$ python -q
>>> import numpy as np
>>> from numpy import linalg as LA
>>> np.set_printoptions(precision=3, suppress=True, linewidth=100, floatmode="fixed")
>>> rng = np.random.default_rng(2992)
>>> K = rng.normal(size=(26, 5)) + 3 * np.array([-1, 3, 0, -2, 2])
>>> K
array([[-4.659,  6.970,  0.055, -6.879,  6.727],
       [-2.139,  9.564, -0.866, -5.967,  5.710],
       [-3.193,  9.650, -1.299, -6.576,  5.628],
       [-3.556,  9.411, -0.120, -5.340,  4.821],
       [-2.590,  9.662, -0.224, -7.040,  5.600],
       [-3.054,  9.448,  0.126, -5.132,  6.070],
       [-2.537, 10.275,  0.462, -7.161,  5.590],
       [-4.453,  8.556,  0.841, -7.408,  7.012],
       [-2.489,  8.085, -0.494, -6.938,  7.490],
       [-3.648,  8.622, -0.923, -6.213,  6.129],
       [-3.502, 10.540, -0.186, -5.537,  5.104],
       [-2.376,  9.002, -0.024, -6.498,  5.900],
       [-1.604,  7.827,  1.229, -5.187,  5.731],
       [-2.260,  9.509,  0.685, -4.045,  5.428],
       [-1.612,  8.920,  2.060, -6.975,  6.341],
       [-2.545,  8.288,  0.135, -7.739,  6.838],
       [-3.045,  7.918,  0.999, -5.425,  6.202],
       [-1.900,  9.164,  0.170, -4.715,  4.374],
       [-4.434,  9.232, -0.384, -5.977,  5.904],
       [-3.652,  9.184,  0.962, -6.492,  6.529],
       [-3.114,  9.951, -1.439, -5.353,  3.629],
       [-3.157, 10.455,  0.457, -6.122,  6.326],
       [-3.364,  8.925,  1.142, -5.706,  6.551],
       [-3.170,  9.237, -0.863, -6.380,  4.595],
       [-2.059,  7.160,  0.157, -6.709,  4.229],
       [-4.209,  9.696,  0.593, -5.336,  7.284]])
>>> Xc = K - K.mean(axis=0)
>>> V = LA.svd(Xc)[2][:1]
>>> other = Xc - Xc @ V.T @ V
>>> LA.norm(other, axis=1).round(6).argmax()
np.int64(24)
>>> np.diag(V.T @ V)
array([0.041, 0.191, 0.098, 0.213, 0.456])
>>> lab = rng.permutation(5)
>>> other = K[:, lab] * rng.choice([-1, 1], 5)
>>> other
array([[ 6.970, -4.659, -6.727,  6.879, -0.055],
       [ 9.564, -2.139, -5.710,  5.967,  0.866],
       [ 9.650, -3.193, -5.628,  6.576,  1.299],
       [ 9.411, -3.556, -4.821,  5.340,  0.120],
       [ 9.662, -2.590, -5.600,  7.040,  0.224],
       [ 9.448, -3.054, -6.070,  5.132, -0.126],
       [10.275, -2.537, -5.590,  7.161, -0.462],
       [ 8.556, -4.453, -7.012,  7.408, -0.841],
       [ 8.085, -2.489, -7.490,  6.938,  0.494],
       [ 8.622, -3.648, -6.129,  6.213,  0.923],
       [10.540, -3.502, -5.104,  5.537,  0.186],
       [ 9.002, -2.376, -5.900,  6.498,  0.024],
       [ 7.827, -1.604, -5.731,  5.187, -1.229],
       [ 9.509, -2.260, -5.428,  4.045, -0.685],
       [ 8.920, -1.612, -6.341,  6.975, -2.060],
       [ 8.288, -2.545, -6.838,  7.739, -0.135],
       [ 7.918, -3.045, -6.202,  5.425, -0.999],
       [ 9.164, -1.900, -4.374,  4.715, -0.170],
       [ 9.232, -4.434, -5.904,  5.977,  0.384],
       [ 9.184, -3.652, -6.529,  6.492, -0.962],
       [ 9.951, -3.114, -3.629,  5.353,  1.439],
       [10.455, -3.157, -6.326,  6.122, -0.457],
       [ 8.925, -3.364, -6.551,  5.706, -1.142],
       [ 9.237, -3.170, -4.595,  6.380,  0.863],
       [ 7.160, -2.059, -4.229,  6.709, -0.157],
       [ 9.696, -4.209, -7.284,  5.336, -0.593]])
>>> left, _, vt = LA.svd(K.T @ other)
>>> np.round(left @ vt, 3) + 0
array([[ 0.000,  1.000,  0.000,  0.000,  0.000],
       [ 1.000,  0.000,  0.000,  0.000,  0.000],
       [ 0.000,  0.000,  0.000,  0.000, -1.000],
       [ 0.000,  0.000,  0.000, -1.000,  0.000],
       [ 0.000,  0.000, -1.000,  0.000,  0.000]])
>>> lab
array([1, 0, 4, 3, 2])
>>> other = K / LA.norm(K, axis=1, keepdims=True)
>>> C2 = other @ other.T
>>> (C2 - 2 * np.eye(26)).round(6).argmax(axis=1)
array([ 7,  2, 23, 10, 11, 21,  4, 19, 15, 18,  3,  4, 14,  5, 12,  8, 22, 10,  9, 22, 23,  5, 16,
        2,  4, 22])
>>> LA.norm(other, axis=1)
array([1.000, 1.000, 1.000, 1.000, 1.000, 1.000, 1.000, 1.000, 1.000, 1.000, 1.000, 1.000, 1.000,
       1.000, 1.000, 1.000, 1.000, 1.000, 1.000, 1.000, 1.000, 1.000, 1.000, 1.000, 1.000, 1.000])
>>> np.round(np.degrees(np.arccos(np.clip(C2[14, 23], -1, 1))), 3)
np.float64(16.693)
>>> ang = np.sort(rng.uniform(-2, 2, 22))
>>> m1 = np.c_[ang, ang ** 2, ang ** 3] @ np.array([[-1, -3, 1, -1], [2, -1, 2, 1], [3, -2, 0, 2]])
>>> m1
array([[-12.981,  17.128,   5.733,  -9.282],
       [-12.936,  17.090,   5.721,  -9.251],
       [ -9.483,  14.064,   4.759,  -6.813],
       [ -1.851,   6.534,   2.052,  -1.360],
       [ -1.014,   5.499,   1.632,  -0.750],
       [ -0.701,   5.078,   1.457,  -0.520],
       [  0.656,   2.256,   0.264,   0.509],
       [  0.672,   1.873,   0.120,   0.528],
       [  0.572,   1.299,  -0.052,   0.464],
       [ -0.075,  -0.300,   0.115,  -0.085],
       [ -0.095,  -0.478,   0.194,  -0.121],
       [ -0.098,  -0.556,   0.231,  -0.132],
       [ -0.097,  -0.628,   0.266,  -0.141],
       [  0.131,  -1.531,   0.743,  -0.105],
       [  1.719,  -3.744,   1.919,   0.700],
       [  2.353,  -4.415,   2.253,   1.053],
       [  4.057,  -6.052,   3.024,   2.033],
       [ 10.659, -11.575,   5.292,   5.992],
       [ 13.642, -13.899,   6.142,   7.818],
       [ 15.873, -15.601,   6.737,   9.192],
       [ 25.207, -22.525,   8.968,  14.996],
       [ 28.219, -24.714,   9.623,  16.882]])
>>> # rows and columns are dependent
>>> Xc = m1 - m1.mean(axis=0)
>>> left, sv, vt = LA.svd(Xc, full_matrices=False)
>>> print(LA.matrix_rank(Xc))
3
>>> (np.sign(left[:, 0]) == np.sign(left[0, 0])).astype(int)
array([1, 1, 1, 1, 1, 1, 1, 1, 1, 1, 1, 1, 1, 1, 0, 0, 0, 0, 0, 0, 0, 0])
